>>> import numpy as np
>>> np.set_printoptions(precision=3, suppress=True, linewidth=120)
>>> X = np.array([[2, 4, 0], [4, -2, -2], [0, -2, -4]])
>>> w, vecs = np.linalg.eigh(X)
>>> print(np.round(vecs.T @ vecs, 3) + 0)
[[1. 0. 0.]
 [0. 1. 0.]
 [0. 0. 1.]]
>>> print(np.abs(vecs[:, -1]))
[0.831 0.541 0.126]
>>> print(w)
[-6.    -2.606  4.606]
>>> print(np.abs(vecs[:, -1]).round(6).argmax())
0
>>> print(np.linalg.eigvalsh(X @ X))
[ 6.789 21.211 36.   ]
>>> print(np.linalg.svd(X, compute_uv=False))
[6.    4.606 2.606]
>>> rng = np.random.default_rng(951)
>>> idx = rng.permutation(3)
>>> other = X[:, idx] * rng.choice([-1, 1], 3)
>>> print(other)
[[ 4  0 -2]
 [-2  2 -4]
 [-2  4  0]]
>>> U, _, Vt = np.linalg.svd(X.T @ other)
>>> print(np.round(U @ Vt, 3) + 0)
[[ 0.  0. -1.]
 [ 1.  0.  0.]
 [ 0. -1.  0.]]
>>> J = np.load("mat.npy")
>>> print(J)
[[0 1 1]
 [1 0 1]
 [1 1 0]]
>>> # equal to its transpose
>>> w, vecs = np.linalg.eig(J)
>>> print(np.sort(np.linalg.eigvals(J.T)))
[-1. -1.  2.]
>>> print(np.round(J @ vecs[:, 0] - w[0] * vecs[:, 0], 3) + 0)
[0. 0. 0.]
>>> print(w)
[-1.  2. -1.]
>>> M = np.load("m.npy")
>>> print(M)
[[3 0]
 [0 3]]
>>> w, vecs = np.linalg.eigh(M)
>>> print(w)
[3. 3.]
>>> print(w.sum(), np.trace(M))
6.0 6
>>> print(vecs.T @ vecs)
[[1. 0.]
 [0. 1.]]
>>> print(vecs @ np.diag(w) @ vecs.T)
[[3. 0.]
 [0. 3.]]
>>> feats = np.load("layer12.npy")
>>> print(feats)
[[ 10.239  90.101 -69.275  70.183]
 [ 10.039  89.946 -70.816  68.747]
 [ 10.834  90.039 -70.585  70.38 ]
 [ 10.506  91.159 -68.881  70.695]
 [ 10.765  90.911 -70.879  72.176]
 [ 10.49   89.64  -68.342  69.451]
 [  9.518  89.935 -70.736  69.86 ]
 [  8.182  91.82  -69.601  66.984]
 [ 11.798  90.722 -70.32   70.65 ]
 [ 10.038  90.351 -72.128  70.662]
 [ 10.381  89.61  -71.763  70.659]
 [ 10.381  89.592 -72.074  70.216]
 [ 10.227  90.653 -71.2    69.023]
 [  8.884  89.247 -70.815  70.171]
 [ 11.437  90.463 -70.519  69.71 ]
 [ 11.288  89.912 -70.02   70.045]
 [  9.997  88.52  -70.863  71.203]
 [  8.989  89.581 -71.057  71.686]
 [ 10.409  89.518 -70.564  69.579]
 [ 10.894  90.144 -69.148  70.437]
 [  9.821  90.843 -71.56   69.002]
 [ 11.104  89.42  -70.     70.629]
 [  8.967  90.704 -70.085  68.339]
 [ 10.344  89.961 -70.099  69.639]
 [  9.129  89.651 -70.879  70.04 ]
 [ 10.657  92.052 -70.093  70.497]
 [ 11.794  89.474 -69.898  71.236]]
>>> O, vecs = np.linalg.qr(feats[:, :3])[0], np.linalg.qr(feats[:, 3:])[0]
>>> sig = np.linalg.svd(O.T @ vecs, compute_uv=False)
>>> print(np.degrees(np.arccos(sig.clip(0, 1))))
[0.815]
